>>> import numpy as np
>>> np.set_printoptions(suppress=True, linewidth=100)
>>> A = np.array([[1, 2, 1, 2], [1, 3, 1, 3], [1, 2, 1, 2], [1, 3, 1, 3]])
>>> A
array([[1, 2, 1, 2],
       [1, 3, 1, 3],
       [1, 2, 1, 2],
       [1, 3, 1, 3]])
>>> # column 2 repeats column 0
>>> other = np.array([[-4, 4, -2], [-3, 2, -5]])
>>> C = np.kron(other, A)
>>> np.linalg.matrix_rank(C)
np.int64(4)
>>> np.round(np.linalg.norm(C, 2), 3), round(float(np.linalg.norm(other, 2) * np.linalg.norm(A, 2)), 3)
(np.float64(63.27), 63.27)
>>> other = A / np.linalg.norm(A, axis=1, keepdims=True)
>>> C2 = other @ other.T
>>> np.round(np.degrees(np.arccos(np.clip(C2[2, 1], -1, 1))), 3)
np.float64(8.13)
>>> np.argwhere(np.triu(np.abs(C2) > 0.95, 1))
array([[0, 1],
       [0, 2],
       [0, 3],
       [1, 2],
       [1, 3],
       [2, 3]])
>>> (np.abs(C2) > 0.9).astype(int)
array([[1, 1, 1, 1],
       [1, 1, 1, 1],
       [1, 1, 1, 1],
       [1, 1, 1, 1]])
>>> C2[2].round(3)
array([1.  , 0.99, 1.  , 0.99])
>>> C2 = A.T @ A
>>> C2
array([[ 4, 10,  4, 10],
       [10, 26, 10, 26],
       [ 4, 10,  4, 10],
       [10, 26, 10, 26]])
>>> (A @ A.T).shape
(4, 4)
>>> np.allclose(C2, C2.T)
True
>>> np.diag(C2)
array([ 4, 26,  4, 26])
>>> np.linalg.matrix_rank(C2)
np.int64(2)
>>> U, sigma, VT = np.linalg.svd(C2)
>>> sigma.round(3) + 0
array([59.732,  0.268,  0.   ,  0.   ])
>>> other = U[:, :2] @ np.diag(sigma[:2]) @ VT[:2]
>>> other.round(3)
array([[ 4., 10.,  4., 10.],
       [10., 26., 10., 26.],
       [ 4., 10.,  4., 10.],
       [10., 26., 10., 26.]])
>>> round(np.abs(C2 - other).max(), 3)
np.float64(0.0)
>>> hat = np.triu(np.array([[3, 3, 0, 0], [0, 0, 3, 3], [0, 0, 1, 0], [1, 2, 2, 2]]), 1) + np.eye(4)
>>> other = hat @ A @ np.linalg.inv(hat)
>>> np.round(np.linalg.det(other), 3)
np.float64(-0.0)
>>> hat @ A - A @ hat
array([[ 3.,  6., -3.,  3.],
       [ 6., 12., -3.,  6.],
       [ 0., -3., -6., -6.],
       [ 0., -3., -9., -9.]])
>>> Q, _ = np.linalg.qr(np.array([[0.7, -1.4, 0.6, -0.8, 0.0, -1.2, -0.1, -0.2],
...     [-3.3, -0.6, 2.0, 0.9, -0.7, -0.9, 0.1, 0.5],
...     [-1.0, -0.5, 0.1, 0.2, 0.7, -0.5, 0.7, -0.1],
...     [0.5, 0.7, 2.0, -0.6, 0.8, -0.6, 1.1, -0.1],
...     [0.6, -1.7, -1.1, 1.1, -1.9, 0.1, -0.4, -0.6],
...     [-1.1, 1.6, 1.7, 0.8, -1.3, -1.0, 0.2, -1.4],
...     [0.5, 0.1, 2.0, 0.1, -0.6, 0.2, -1.3, -0.6],
...     [1.6, 1.6, 1.5, -0.5, -0.1, 0.2, -0.8, 0.2]]))
>>> vecs, _ = np.linalg.qr(np.array([[-1.1, 1.4, 1.4, -0.5, -1.0],
...     [0.1, 0.0, -1.1, -0.7, -0.7],
...     [-1.9, -0.4, 0.5, 1.2, -1.2],
...     [0.4, 0.2, -1.4, -1.8, 0.0],
...     [-0.8, 1.2, 0.3, 1.2, 0.5]]))
>>> sigma = 5 * 0.7 ** np.arange(5)
>>> arr = Q[:, :5] * sigma @ vecs[:5]
>>> arr.round(3)
array([[ 0.945, -0.3  ,  1.249,  1.285,  1.029],
       [-1.199, -2.999,  1.319, -2.112, -0.523],
       [-0.298, -0.335,  0.843, -1.148, -0.053],
       [ 1.355,  0.054,  0.03 ,  0.164, -0.811],
       [ 0.588,  0.206,  0.048, -0.099,  2.301],
       [-0.387, -1.323, -1.277, -0.787, -1.278],
       [ 1.579, -0.35 , -0.137,  0.058,  0.12 ],
       [ 1.499,  0.704, -1.381,  1.093, -0.863]])
>>> np.round(np.linalg.norm(arr, axis=0), 3)
array([3.081, 3.407, 2.751, 3.047, 3.111])
>>> np.linalg.norm(arr, axis=1).argmax()
np.int64(1)
>>> round(float(np.linalg.norm(arr[4], 1)), 3), round(np.linalg.norm(arr[4], np.inf), 3)
(3.242, np.float64(2.301))
>>> np.round(np.linalg.norm(arr, 2), 3)
np.float64(5.0)
>>> other = np.c_[arr[:, :2] @ np.array([[1, 1], [1, 3]]), np.array([3, 9, 9, 4, 0, 8, 3, 2])]
>>> other.round(3)
array([[  0.644,   0.044,   3.   ],
       [ -4.198, -10.195,   9.   ],
       [ -0.633,  -1.302,   9.   ],
       [  1.409,   1.516,   4.   ],
       [  0.794,   1.206,   0.   ],
       [ -1.71 ,  -4.356,   8.   ],
       [  1.229,   0.528,   3.   ],
       [  2.203,   3.611,   2.   ]])
>>> np.linalg.matrix_rank(other)
np.int64(3)
>>> np.round(np.linalg.norm(np.linalg.qr(arr)[0].T @ other, axis=0) ** 2 / ((other ** 2).sum(axis=0) + 1e-12), 3)
array([1.   , 1.   , 0.761])
>>> np.round(np.linalg.lstsq(arr, other[:, 0])[0], 3) + 0
array([1., 1., 0., 0., 0.])
>>> np.round(np.linalg.norm(other - arr @ np.linalg.lstsq(arr, other)[0], axis=0), 3) + 0
array([0.   , 0.   , 7.948])
>>> x0 = np.array([-2, -2, 0, 2, -3])
>>> h1 = np.maximum(arr @ x0, 0)
>>> np.round(np.maximum(arr @ (3 * x0), 0), 3)
array([ 0.   , 17.221,  0.   ,  0.   ,  0.   , 17.042,  0.   ,  1.111])
>>> h1.round(3)
array([0.   , 5.74 , 0.   , 0.   , 0.   , 5.681, 0.   , 0.37 ])
>>> x0 = np.array([-2, -2, -2, 2, 2])
>>> target = arr @ x0
>>> c, lr = np.zeros(5), 1 / np.linalg.norm(arr, 2) ** 2
>>> for i in range(3):
...     c -= lr * arr.T @ (arr @ c - target)
...     if i % 1 == 0: print(i, round(np.linalg.norm(arr @ c - target), 3))
... 
0 5.593
1 5.031
2 4.595
>>> c.round(3)
array([-0.699, -0.225, -0.326,  0.13 ,  0.793])
>>> round(np.linalg.cond(arr), 3)
np.float64(4.165)
>>> m1 = np.array([[1, 0, 0], [2, 1, 0], [3, -3, 1]])
>>> m1
array([[ 1,  0,  0],
       [ 2,  1,  0],
       [ 3, -3,  1]])
>>> round(np.linalg.norm(m1, 2) / np.linalg.norm(m1), 3)
np.float64(0.899)
>>> [round(float(x), 3) for x in np.linalg.svd(m1, compute_uv=False)[:3]]
[4.495, 2.188, 0.102]
>>> np.round(np.abs(np.linalg.svd(m1)[2][-1]), 3)
array([0.096, 0.224, 0.97 ])
>>> np.argsort(-np.linalg.norm(m1, axis=0).round(6), kind="stable")[:3]
array([0, 1, 2])
>>> np.linalg.cond(m1) > 100
np.False_
>>> round(np.log10(np.linalg.cond(m1)))
2
>>> ang = np.radians(120)
>>> r_ = np.eye(3)
>>> r_[1, 1] = r_[0, 0] = np.cos(ang)
>>> r_[1, 0], r_[0, 1] = -np.sin(ang), np.sin(ang)
>>> r_.round(3)
array([[-0.5  ,  0.866,  0.   ],
       [-0.866, -0.5  ,  0.   ],
       [ 0.   ,  0.   ,  1.   ]])
>>> other = m1 @ r_.T
>>> np.allclose(np.linalg.norm(m1, axis=1), np.linalg.norm(other, axis=1))
True
>>> np.round(np.linalg.det(r_), 3), round(np.trace(r_), 3)
(np.float64(1.0), np.float64(0.0))
>>> np.round(np.abs(other - m1).max(axis=0), 3)
array([7.098, 3.232, 0.   ])
>>> data = np.load("mat.npy")
>>> data
array([[11.,  3.,  0.,  6.,  0., -9., -9., -9.],
       [ 3.,  3.,  0.,  2.,  0., -3., -3., -3.],
       [ 0.,  0.,  2.,  0.,  0.,  0.,  0.,  0.],
       [ 6.,  2.,  0.,  6.,  0., -6., -6., -6.],
       [ 0.,  0.,  0.,  0.,  2.,  0.,  0.,  0.],
       [-9., -3.,  0., -6.,  0., 11.,  9.,  9.],
       [-9., -3.,  0., -6.,  0.,  9., 11.,  9.],
       [-9., -3.,  0., -6.,  0.,  9.,  9., 11.]])
>>> # symmetric
>>> w1 = np.array([[-3, -3, 0],
...     [-2, -1, -2],
...     [-2, 2, -3],
...     [-1, 2, 2],
...     [0, 2, 0],
...     [3, 1, 3],
...     [-1, -2, -3],
...     [-3, 1, -3]])
>>> c = np.array([2, 0, 0])
>>> H = np.maximum(data @ w1 + c, 0)
>>> np.linalg.matrix_rank(H)
np.int64(3)
>>> H
array([[ 0.,  0., 33.],
       [ 0.,  0.,  7.],
       [ 0.,  4.,  0.],
       [ 0.,  0., 26.],
       [ 2.,  4.,  0.],
       [38., 20.,  0.],
       [30., 14.,  0.],
       [26., 20.,  0.]])
>>> C = np.array([[-2, 0], [0, 0], [-3, -1]])
>>> H @ C
array([[-99., -33.],
       [-21.,  -7.],
       [  0.,   0.],
       [-78., -26.],
       [ -4.,   0.],
       [-76.,   0.],
       [-60.,   0.],
       [-52.,   0.]])
>>> other = np.c_[H[:, :1] @ np.array([[1]]), np.array([0, 4, -5, 5, 1, 3, -2, -3])]
>>> other
array([[ 0.,  0.],
       [ 0.,  4.],
       [ 0., -5.],
       [ 0.,  5.],
       [ 2.,  1.],
       [38.,  3.],
       [30., -2.],
       [26., -3.]])
>>> np.linalg.matrix_rank(other)
np.int64(2)
>>> np.round(np.linalg.norm(other - H @ np.linalg.lstsq(H, other)[0], axis=0), 3) + 0
array([0.   , 7.702])
>>> np.linalg.matrix_rank(np.c_[H, other])
np.int64(4)
>>> evals, vecs = np.linalg.eigh(data)
>>> np.round(vecs.T @ data @ vecs, 3) + 0
array([[ 2.,  0.,  0.,  0.,  0.,  0.,  0.,  0.],
       [ 0.,  2.,  0.,  0.,  0.,  0.,  0.,  0.],
       [ 0.,  0.,  2.,  0.,  0.,  0.,  0.,  0.],
       [ 0.,  0.,  0.,  2.,  0.,  0.,  0.,  0.],
       [ 0.,  0.,  0.,  0.,  2.,  0.,  0.,  0.],
       [ 0.,  0.,  0.,  0.,  0.,  2.,  0.,  0.],
       [ 0.,  0.,  0.,  0.,  0.,  0.,  2.,  0.],
       [ 0.,  0.,  0.,  0.,  0.,  0.,  0., 43.]])
>>> round(float(evals.sum()), 3), np.trace(data)
(57.0, np.float64(57.0))
>>> (evals > 1e-8).sum(), (evals < -1e-8).sum()
(np.int64(8), np.int64(0))
>>> evals, vecs = np.linalg.eigh(data)
>>> x0 = np.array([-4, -2, 3, -1, 1, -3, 4, 0])
>>> np.round(np.linalg.eigvalsh(data[1:, 1:]), 3)
array([ 2.,  2.,  2.,  2.,  2.,  2., 34.])
>>> np.round(vecs * np.sqrt(evals) @ vecs.T, 3) + 0
array([[ 2.543,  0.376,  0.   ,  0.753,  0.   , -1.129, -1.129, -1.129],
       [ 0.376,  1.54 ,  0.   ,  0.251,  0.   , -0.376, -0.376, -0.376],
       [ 0.   ,  0.   ,  1.414,  0.   ,  0.   ,  0.   ,  0.   ,  0.   ],
       [ 0.753,  0.251,  0.   ,  1.916,  0.   , -0.753, -0.753, -0.753],
       [ 0.   ,  0.   ,  0.   ,  0.   ,  1.414,  0.   ,  0.   ,  0.   ],
       [-1.129, -0.376,  0.   , -0.753,  0.   ,  2.543,  1.129,  1.129],
       [-1.129, -0.376,  0.   , -0.753,  0.   ,  1.129,  2.543,  1.129],
       [-1.129, -0.376,  0.   , -0.753,  0.   ,  1.129,  1.129,  2.543]])
>>> np.round(vecs * np.abs(evals) @ vecs.T, 3) + 0
array([[11.,  3.,  0.,  6.,  0., -9., -9., -9.],
       [ 3.,  3.,  0.,  2.,  0., -3., -3., -3.],
       [ 0.,  0.,  2.,  0.,  0.,  0.,  0.,  0.],
       [ 6.,  2.,  0.,  6.,  0., -6., -6., -6.],
       [ 0.,  0.,  0.,  0.,  2.,  0.,  0.,  0.],
       [-9., -3.,  0., -6.,  0., 11.,  9.,  9.],
       [-9., -3.,  0., -6.,  0.,  9., 11.,  9.],
       [-9., -3.,  0., -6.,  0.,  9.,  9., 11.]])
>>> (np.sign(vecs[:, -1].round(6)) == np.sign(vecs[0, -1].round(6))).astype(int)
array([1, 1, 0, 1, 0, 0, 0, 0])
>>> np.abs(data).sum(axis=1).max(), np.round(np.abs(evals).max(), 3)
(np.float64(47.0), np.float64(43.0))
>>> M = np.load("a.npy")
>>> M
array([[3, 8, 2],
       [1, 8, 2],
       [2, 0, 0]])
>>> u, g = M[0], M[2]
>>> u @ u
np.int64(77)
>>> pr = (u @ g) / (u @ u) * u
>>> round(float(np.linalg.norm(u + g) ** 2 + np.linalg.norm(u - g) ** 2), 3)
162.0
>>> np.linalg.matrix_rank(np.outer(u, g))
np.int64(1)
>>> other = np.array([[0, 0, 0], [1, 0, 2]])
>>> C = np.kron(other, M)
>>> round(float(np.linalg.norm(C, 2)), 3), np.round(np.linalg.norm(other, 2) * np.linalg.norm(M, 2), 3)
(26.865, np.float64(26.865))
>>> np.linalg.matrix_rank(C)
np.int64(2)
>>> M @ M
array([[21, 88, 22],
       [15, 72, 18],
       [ 6, 16,  4]])
>>> (M + M.T) / 2
array([[3. , 4.5, 2. ],
       [4.5, 8. , 1. ],
       [2. , 1. , 0. ]])
>>> np.allclose(M, M.T)
False
>>> U, sigma, VT = np.linalg.svd(M)
>>> np.argmax(sigma[:-1] / (sigma[1:] + 1e-6)) + 1
np.int64(2)
>>> other = U[:, :2] @ np.diag(sigma[:2]) @ VT[:2]
>>> round(float(np.linalg.norm(M - other, 2)), 3), round(sigma[2], 3)
(0.0, np.float64(0.0))
>>> round(np.linalg.norm(M - other) / np.linalg.norm(M), 3)
np.float64(0.0)
>>> other.round(3) + 0
array([[3., 8., 2.],
       [1., 8., 2.],
       [2., 0., 0.]])
>>> np.linalg.matrix_rank(M, rtol=0.05)
np.int64(2)
>>> K = np.load("run8.npy")
>>> K
array([[ 1,  0,  1, -1, -1,  2],
       [ 0,  2,  1, -1, -2,  0],
       [ 0,  0,  0,  0,  2, -1],
       [ 0,  0,  0, -1,  0, -2],
       [ 0,  0,  0,  0,  1,  0],
       [ 0,  0,  0,  0,  0, -2]])
>>> U, sigma, VT = np.linalg.svd(K)
>>> vecs = VT[:(sigma > 1e-8).sum()]
>>> rng = np.random.default_rng(92896)
>>> x0 = K[2] + 4 * K[1] + rng.integers(2) * np.eye(6)[0]
>>> x0
array([ 1.,  8.,  4., -4., -6., -1.])
>>> np.linalg.matrix_rank(np.vstack([K, x0]))
np.int64(6)
>>> np.round(vecs.T @ vecs, 3) + 0
array([[ 0.556, -0.222,  0.444,  0.   ,  0.   ,  0.   ],
       [-0.222,  0.889,  0.222,  0.   ,  0.   ,  0.   ],
       [ 0.444,  0.222,  0.556,  0.   ,  0.   ,  0.   ],
       [ 0.   ,  0.   ,  0.   ,  1.   ,  0.   ,  0.   ],
       [ 0.   ,  0.   ,  0.   ,  0.   ,  1.   ,  0.   ],
       [ 0.   ,  0.   ,  0.   ,  0.   ,  0.   ,  1.   ]])
>>> np.allclose(vecs.T @ vecs @ x0, x0)
False
>>> np.round(np.diag(vecs.T @ vecs), 3)
array([0.556, 0.889, 0.556, 1.   , 1.   , 1.   ])
>>> round(np.linalg.norm(x0 - vecs.T @ vecs @ x0), 3)
np.float64(0.667)
